% python3 -q
>>> import numpy as np
>>> np.set_printoptions(precision=3, suppress=True, linewidth=100)
>>> M2 = np.array([[1, -9, 7, -9, 1, 0, 5]])
>>> M = M2.T @ M2
>>> M
array([[  1,  -9,   7,  -9,   1,   0,   5],
       [ -9,  81, -63,  81,  -9,   0, -45],
       [  7, -63,  49, -63,   7,   0,  35],
       [ -9,  81, -63,  81,  -9,   0, -45],
       [  1,  -9,   7,  -9,   1,   0,   5],
       [  0,   0,   0,   0,   0,   0,   0],
       [  5, -45,  35, -45,   5,   0,  25]])
>>> rk = np.linalg.matrix_rank(M)
>>> rk
np.int64(1)
>>> null = np.linalg.svd(M)[2][rk:].T
>>> null.shape
(7, 6)
>>> [int(np.linalg.matrix_rank(np.delete(M, i, axis=0))) for i in range(7)]
[1, 1, 1, 1, 1, 1, 1]
>>> np.allclose(M @ null, 0)
True
>>> print([int(np.linalg.matrix_rank(M[:i])) for i in range(1, len(M) + 1)])
[1, 1, 1, 1, 1, 1, 1]
>>> U, sigma, VT = np.linalg.svd(M)
>>> print(np.argmax(sigma[:-1] / (sigma[1:] + 1e-6)) + 1)
1
>>> M2 = U[:, :1] @ np.diag(sigma[:1]) @ VT[:1]
>>> print(M2)
[[  1.  -9.   7.  -9.   1.   0.   5.]
 [ -9.  81. -63.  81.  -9.   0. -45.]
 [  7. -63.  49. -63.   7.   0.  35.]
 [ -9.  81. -63.  81.  -9.   0. -45.]
 [  1.  -9.   7.  -9.   1.   0.   5.]
 [  0.   0.   0.   0.   0.   0.   0.]
 [  5. -45.  35. -45.   5.   0.  25.]]
>>> print(np.linalg.matrix_rank(M2))
1
>>> np.round(np.linalg.norm(M - M2) / np.linalg.norm(M), 3)
np.float64(0.0)
>>> W = np.array([[1, 1, 2, 2, -1, 0],
...     [-1, 1, -1, -2, -2, -2],
...     [0, 2, 1, -1, -2, 2],
...     [-1, 0, -1, 1, -2, -2],
...     [1, 2, 0, 0, 0, 0],
...     [0, -2, 1, 1, -1, 1],
...     [2, -1, 1, -2, 1, 0]])
>>> coef = np.array([0, 2, 2, 3, 3, 3])
>>> H = np.maximum(M @ W + coef, 0)
>>> (H > 0).astype(int)
array([[1, 1, 1, 0, 1, 1],
       [0, 0, 0, 1, 0, 0],
       [1, 1, 1, 0, 1, 1],
       [0, 0, 0, 1, 0, 0],
       [1, 1, 1, 0, 1, 1],
       [0, 1, 1, 1, 1, 1],
       [1, 1, 1, 0, 1, 1]])
>>> np.linalg.matrix_rank(H)
np.int64(3)
>>> print(H)
[[ 30   5  34   0  29  53]
 [  0   0   0  57   0   0]
 [210  23 226   0 185 353]
 [  0   0   0  57   0   0]
 [ 30   5  34   0  29  53]
 [  0   2   2   3   3   3]
 [150  17 162   0 133 253]]
>>> basis = np.array([[-7, 1], [-6, -7], [4, -1], [3, 2], [7, -2], [-3, -2]])
>>> W @ basis
array([[ -6,  -2],
       [-17,  -3],
       [-31, -17],
       [ -2,  10],
       [-19, -13],
       [  9,  15],
       [ -3,   2]])
>>> H @ basis
array([[  -60,  -203],
       [  171,   114],
       [ -468, -1253],
       [  171,   114],
       [  -60,  -203],
       [   17,   -22],
       [ -332,  -903]])
